% ipython --no-banner

In [1]: import numpy as np

In [2]: from numpy import linalg as LA

In [3]: np.set_printoptions(precision=1, suppress=True, linewidth=160)

In [4]: data = np.load("run15.npy")

In [5]: print(data)
[[-1.8 -0.3  1.5]
 [ 1.1  0.1  1.9]
 [44.   2.  -6. ]
 [-1.5 -0.5  1.7]
 [-0.1  0.1 -0.8]
 [-0.5 -0.9  0.3]
 [ 1.6 -0.8 -1.3]
 [ 0.4  1.9  0.3]
 [-2.4 -0.3 -1.9]
 [ 0.2  0.8 -0.6]
 [-0.7  0.  -1.6]]

In [6]: # column 0 is much longer than the rest

In [7]: labels = data[:, 2] > np.median(data[:, 2])

In [8]: u = data[labels].mean(axis=0) - data[~labels].mean(axis=0)

In [9]: print(np.round((((data - data.mean(axis=0)) @ u > 0) == labels).mean(), 1))
0.5

In [10]: print(((data - data.mean(axis=0)) @ u > 0).astype(int))
[1 1 0 1 1 1 1 1 1 1 1]

In [11]: proj = data @ LA.solve(data.T @ data, data.T)

In [12]: print(LA.matrix_rank(np.eye(11) - proj))
8

In [13]: print(np.allclose(proj @ proj, proj))
True

In [14]: print(proj.round(1) + 0)
[[ 0.1  0.1  0.   0.1 -0.1  0.1  0.  -0.1 -0.1 -0.1 -0.1]
 [ 0.1  0.2  0.   0.2 -0.1  0.  -0.1  0.  -0.3 -0.1 -0.2]
 [ 0.   0.   1.   0.   0.   0.   0.   0.   0.   0.   0. ]
 [ 0.1  0.2  0.   0.2 -0.1  0.1  0.  -0.1 -0.2 -0.1 -0.1]
 [-0.1 -0.1  0.  -0.1  0.   0.   0.   0.   0.1  0.   0.1]
 [ 0.1  0.   0.   0.1  0.   0.1  0.1 -0.3  0.  -0.1  0. ]
 [ 0.  -0.1  0.   0.   0.   0.1  0.2 -0.3  0.2 -0.1  0.1]
 [-0.1  0.   0.  -0.1  0.  -0.3 -0.3  0.6 -0.1  0.2  0. ]
 [-0.1 -0.3  0.  -0.2  0.1  0.   0.2 -0.1  0.3  0.1  0.2]
 [-0.1 -0.1  0.  -0.1  0.  -0.1 -0.1  0.2  0.1  0.1  0.1]
 [-0.1 -0.2  0.  -0.1  0.1  0.   0.1  0.   0.2  0.1  0.2]]

In [15]: vec = np.array([-2, -3, -2])

In [16]: y = data @ vec

In [17]: print(LA.solve(data.T @ data, data.T @ y))
[-2. -3. -2.]

In [18]: print(np.round(LA.pinv(data) @ data, 1) + 0)
[[1. 0. 0.]
 [0. 1. 0.]
 [0. 0. 1.]]

In [19]: rng = np.random.default_rng(933078)

In [20]: y = y + 0.1 * rng.normal(size=11)

In [21]: print(y)
[  1.4  -6.3 -82.2   1.1   1.4   2.8   1.9  -7.2   9.5  -1.5   4.7]

In [22]: coef, *_ = LA.lstsq(data, y)

In [23]: print(coef.round())
[-2. -3. -2.]

In [24]: print([round(float(LA.norm(LA.solve(data.T @ data + lam * np.eye(3), data.T @ y))), 2) for lam in (0, 1, 10, 100)])
[4.13, 3.79, 2.62, 1.81]

In [25]: print(round(float(LA.norm(y - data @ coef)), 1))
0.3

In [26]: Z = data[[5, 2]].astype(float)

In [27]: for _ in range(5):
    ...:     labels = LA.norm(data[:, None] - Z, axis=-1).argmin(axis=1)
    ...:     Z = np.array([data[labels == j].mean(axis=0) for j in range(2)])
    ...: 

In [28]: print(labels)
[0 0 1 0 0 0 0 0 0 0 0]

In [29]: print(np.abs(Z[1] - Z[0]).argmax())
0

In [30]: print(Z[1] - Z[0])
[44.4  2.  -6. ]

In [31]: W0 = np.load("mat.npy")

In [32]: print(W0)
[[-3.1 -1.8 11.8]
 [ 1.9  0.5 -9.2]
 [-1.6  1.5 -8.1]
 [-0.1  2.1  7.6]
 [-1.6  1.5  5.7]
 [-0.9  0.3 -4.9]
 [-1.1  0.6 -4.5]
 [-1.3 -0.7 -7.7]
 [-0.3  1.2 -1.2]
 [ 0.6  1.1 -5.9]
 [-0.1 -1.5 14.9]
 [-7.   0.8  4.7]
 [-4.2  0.1 -1. ]]

In [33]: Ac = data - data.mean(axis=0)

In [34]: Uu, sv, vt = LA.svd(Ac, full_matrices=False)

In [35]: print(np.abs(vt[0]).argmax())
0

In [36]: print(sv)
[42.9  4.2  2.4]

In [37]: print(np.round(sv ** 2 / (sv ** 2).sum(), 1) + 0)
[1. 0. 0.]

In [38]: Z = W0[[9, 11]].astype(float)

In [39]: for _ in range(5):
    ...:     labels = LA.norm(W0[:, None] - Z, axis=-1).argmin(axis=1)
    ...:     Z = np.array([W0[labels == j].mean(axis=0) for j in range(2)])
    ...: 

In [40]: print(labels)
[1 0 0 1 1 0 0 0 0 0 1 1 0]

In [41]: print(np.abs(Z[1] - Z[0]).argmax())
2

In [42]: print(Z[1] - Z[0])
[-1.5 -0.4 14.3]

In [43]: vec = np.array([5, -2, 4])

In [44]: y = W0 @ vec

In [45]: coef, lr = np.zeros(3), 1 / LA.norm(W0, 2) ** 2

In [46]: for i in range(6):
    ...:     coef -= lr * W0.T @ (W0 @ coef - y)
    ...:     if i % 2 == 0: print(i, round(LA.norm(W0 @ coef - y), 1))
    ...: 
0 45.4
2 36.1
4 28.8

In [47]: print(round(LA.cond(W0), 1))
6.9

In [48]: print(coef)
[ 2.4 -0.6  3.8]

In [49]: def softmax(z):
    ...:     e = np.exp(z - z.max(axis=-1, keepdims=True))
    ...:     return e / e.sum(axis=-1, keepdims=True)
    ...: 

In [50]: print(np.round(softmax(10 * W0[5]), 1) + 0)
[0. 1. 0.]

In [51]: print(np.round(softmax(W0[5] + -2), 1) + 0)
[0.2 0.8 0. ]

In [52]: print(np.round(softmax(W0[5]), 1) + 0)
[0.2 0.8 0. ]

In [53]: scores = W0 @ W0.T / np.sqrt(3)

In [54]: print(softmax(scores)[5] @ W0)
[ 0.9  0.7 -8.9]

In [55]: print(softmax(scores).round(6).argmax(axis=1))
[10  1  1 10 10  1  1  1  2  1 10  0 11]

In [56]: X = np.load("layer6.npy")

In [57]: print(X)
[[ 0 -2  3 -5]
 [ 0  0 -3  1]
 [ 0  0  0  2]
 [ 0  0  0  0]]

In [58]: t = np.radians(180)

In [59]: Rm = np.eye(3)

In [60]: Rm[0, 0] = Rm[1, 1] = np.cos(t)

In [61]: Rm[0, 1], Rm[1, 0] = -np.sin(t), np.sin(t)

In [62]: print(Rm.round(1) + 0)
[[-1.  0.  0.]
 [ 0. -1.  0.]
 [ 0.  0.  1.]]

In [63]: M2 = data @ Rm.T

In [64]: print(np.allclose(data @ data.T, M2 @ M2.T))
True

In [65]: print(np.allclose(LA.norm(data, axis=1), LA.norm(M2, axis=1)))
True

In [66]: Uu, sv, vt = LA.svd(X)

In [67]: print(sv)
[6.8 2.3 0.8 0. ]

In [68]: print(np.argmax(sv[:-1] / (sv[1:] + 1e-6)) + 1)
3

In [69]: M2 = Uu[:, :3] @ np.diag(sv[:3]) @ vt[:3]

In [70]: print(round(float(LA.norm(X - M2, 2)), 1), sv[3])
0.0 0.0

In [71]: print(M2.round(1) + 0)
[[ 0. -2.  3. -5.]
 [ 0.  0. -3.  1.]
 [ 0.  0.  0.  2.]
 [ 0.  0.  0.  0.]]

In [72]: print(round(LA.norm(X - M2) / LA.norm(X), 1))
0.0

In [73]: print(LA.matrix_rank(X, rtol=0.05))
3

In [74]: Uu, sv, vt = LA.svd(X)

In [75]: V = vt[:(sv > 1e-8).sum()]

In [76]: vec = X[3] + 3 * X[0] + rng.integers(2) * np.eye(4)[1]

In [77]: print(vec)
[  0.  -5.   9. -15.]

In [78]: print(np.round(V.T @ V, 1) + 0)
[[0. 0. 0. 0.]
 [0. 1. 0. 0.]
 [0. 0. 1. 0.]
 [0. 0. 0. 1.]]

In [79]: arr = np.loadtxt("x.csv", delimiter=",")

In [80]: print(arr)
[[-4. -4.  0. -5.]
 [-4. -4. -4.  0.]
 [ 0. -4. -4. -4.]
 [-5.  0. -4. -4.]]

In [81]: # symmetric, so the eigenvalues are real

In [82]: print(round(LA.det(arr[::-1]), 1))
-896.0

In [83]: print(np.poly(arr))
[   1.   16.   23. -328. -896.]

In [84]: print([round(float(LA.det(arr[:i, :i])), 2) + 0 for i in range(1, 5)])
[-4.0, 0.0, 64.0, -896.0]

In [85]: print(np.all(LA.eigvalsh(arr) > 0))
False

In [86]: print(round(LA.eigvalsh(arr).min(), 1))
-12.5

In [87]: M2 = np.array([[0, -7, 8], [6, 9, -4]])

In [88]: Z = np.kron(M2, arr)

In [89]: print(Z)
[[ -0.  -0.   0.  -0.  28.  28.  -0.  35. -32. -32.   0. -40.]
 [ -0.  -0.  -0.   0.  28.  28.  28.  -0. -32. -32. -32.   0.]
 [  0.  -0.  -0.  -0.  -0.  28.  28.  28.   0. -32. -32. -32.]
 [ -0.   0.  -0.  -0.  35.  -0.  28.  28. -40.   0. -32. -32.]
 [-24. -24.   0. -30. -36. -36.   0. -45.  16.  16.  -0.  20.]
 [-24. -24. -24.   0. -36. -36. -36.   0.  16.  16.  16.  -0.]
 [  0. -24. -24. -24.   0. -36. -36. -36.  -0.  16.  16.  16.]
 [-30.   0. -24. -24. -45.   0. -36. -36.  20.  -0.  16.  16.]]
